$ python -q
>>> import numpy as np
>>> from numpy import linalg as LA
>>> np.set_printoptions(precision=3, suppress=True, linewidth=100, floatmode="fixed")
>>> rnd = lambda a: np.round(a, 3) + 0
>>> r0 = np.array([-3, -1, 2])
>>> F = np.array([np.roll(r0, i) for i in range(3)])
>>> F
array([[-3, -1,  2],
       [ 2, -3, -1],
       [-1,  2, -3]])
>>> W = np.array([[4, 1, 1, 1, 4], [4, 1, 5, 3, -1], [2, 4, -1, 0, -2]])
>>> coef = np.array([6, 8, 9, 9, 4])
>>> hid = np.maximum(F @ W + coef, 0)
>>> LA.matrix_rank(hid)
np.int64(3)
>>> (hid > 0).astype(int)
array([[0, 1, 0, 1, 0],
       [0, 1, 0, 1, 1],
       [1, 0, 1, 1, 1]])
>>> rnd((hid > 0).mean(axis=0))
array([0.333, 0.667, 0.333, 1.000, 0.667])
>>> basis = np.array([[3, -2, -6], [2, 0, -2], [9, -5, 4], [-9, 4, 7], [-9, 9, -7]])
>>> hid @ basis
array([[  -3,   12,   -3],
       [-165,  161, -111],
       [  39,  -21,  130]])
>>> W @ basis
array([[-22,  27, -43],
       [ 41, -30,  22],
       [ 23, -17, -10]])
>>> rnd(LA.norm(F))
np.float64(6.481)
>>> F.sum(axis=1)
array([-2, -2, -2])
>>> LA.matrix_rank(F)
np.int64(3)
>>> rnd(LA.svd(F, compute_uv=False))
array([4.359, 4.359, 2.000])
>>> F.sum(axis=0)
array([-2, -2, -2])
>>> np.unravel_index(np.abs(F).argmax(), F.shape)
(np.int64(0), np.int64(0))
>>> np.count_nonzero(F)
np.int64(9)
>>> hat = np.triu(np.array([[0, 4, -3], [0, 4, 0], [5, -3, 0]]), 1) + np.eye(3)
>>> B = hat @ F @ LA.inv(hat)
>>> hat @ F - F @ hat
array([[11.000, -6.000, -4.000],
       [ 0.000, -8.000,  6.000],
       [ 0.000,  4.000, -3.000]])
>>> LA.matrix_rank(B)
np.int64(3)
>>> m1 = np.load("a.npy")
>>> m1
array([[0, 0, 1],
       [0, 0, 0],
       [1, 0, 0]])
>>> U, sig, Vh = LA.svd(m1)
>>> V = Vh[:(sig > 1e-8).sum()]
>>> rng = np.random.default_rng(66247)
>>> x = m1[2] + 4 * m1[0] + rng.integers(2) * np.eye(3)[2]
>>> x
array([1.000, 0.000, 4.000])
>>> V.T @ V
array([[1.000, 0.000, 0.000],
       [0.000, 0.000, 0.000],
       [0.000, 0.000, 1.000]])
>>> np.diag(V.T @ V)
array([1.000, 0.000, 1.000])
>>> labels = rng.permutation(3)
>>> labels
array([2, 0, 1])
>>> B = m1[labels][:, labels]
>>> rnd(np.sort(np.abs(LA.eigvals(B))))
array([0.000, 1.000, 1.000])
>>> np.allclose(B, m1)
False
>>> B
array([[0, 1, 0],
       [1, 0, 0],
       [0, 0, 0]])
>>> np.trace(B)
np.int64(0)
>>> [round(float(x), 3) for x in LA.svd(m1, compute_uv=False)[:3]]
[1.0, 1.0, 0.0]
>>> LA.matrix_rank(m1, rtol=0.1)
np.int64(2)
>>> LA.lstsq(m1[:-1].T, m1[-1])[2]
np.int32(1)
>>> r = LA.matrix_rank(m1)
>>> r
np.int64(2)
>>> N = LA.svd(m1)[2][r:].T
>>> N.shape
(3, 1)
>>> N[:, 0] / N[np.abs(N[:, 0]).round(6).argmax(), 0]
array([0.000, 1.000, 0.000])
>>> [int(LA.matrix_rank(m1[:i])) for i in range(1, len(m1) + 1)]
[1, 1, 2]
>>> LA.matrix_rank(m1.T @ m1), LA.matrix_rank(m1 @ m1.T)
(np.int64(2), np.int64(2))
>>> arr = np.loadtxt("block13.csv", delimiter=",")
>>> arr
array([[ 1.000,  0.000,  0.000],
       [ 0.000, -1.000,  0.000],
       [ 0.000,  0.000, -1.000]])
>>> # equal to its transpose
>>> cov = arr.T @ arr
>>> np.allclose(cov, cov.T)
True
>>> np.diag(cov)
array([1.000, 1.000, 1.000])
>>> np.trace(cov), (arr ** 2).sum()
(np.float64(3.0), np.float64(3.0))
>>> (arr @ arr.T).shape
(3, 3)
>>> rnd(LA.det(arr[::-1]))
np.float64(-1.0)
>>> rnd(LA.eigvals(arr).sum().real)
np.float64(-1.0)
>>> rnd(LA.eigvals(arr))
array([ 1.000, -1.000, -1.000])
>>> rnd(LA.det(2 * arr)), rnd(LA.det(arr))
(np.float64(8.0), np.float64(1.0))
>>> np.einsum("ii->", arr)
np.float64(-1.0)
>>> r0, v = arr[2], arr[1]
>>> r0 @ r0
np.float64(1.0)
>>> p = (r0 @ v) / (r0 @ r0) * r0
>>> np.outer(r0, v)
array([[ 0.000, -0.000,  0.000],
       [ 0.000, -0.000,  0.000],
       [-0.000,  1.000, -0.000]])
>>> LA.matrix_rank(np.outer(r0, v))
np.int64(1)
>>> v - p
array([ 0.000, -1.000,  0.000])
>>> E = np.array([[2, -14, -1, 7], [-2, -2, 1, 1], [1, -7, 2, -14], [-1, -1, -2, -2]])
>>> t3 = np.stack([E, 4 * E, E[::-1]])
>>> (t3 @ E.T).shape
(3, 4, 4)
>>> t3.sum(axis=0)
array([[  9, -71,  -7,  33],
       [ -9, -17,   7,  -9],
       [  3, -37,  11, -69],
       [ -3, -19, -11,  -3]])
>>> rnd(LA.norm(t3, axis=(1, 2)))
array([22.804, 91.214, 22.804])
>>> LA.matrix_rank(t3)
array([4, 4, 4])
>>> LA.matrix_rank(t3.reshape(3, -1))
np.int64(2)
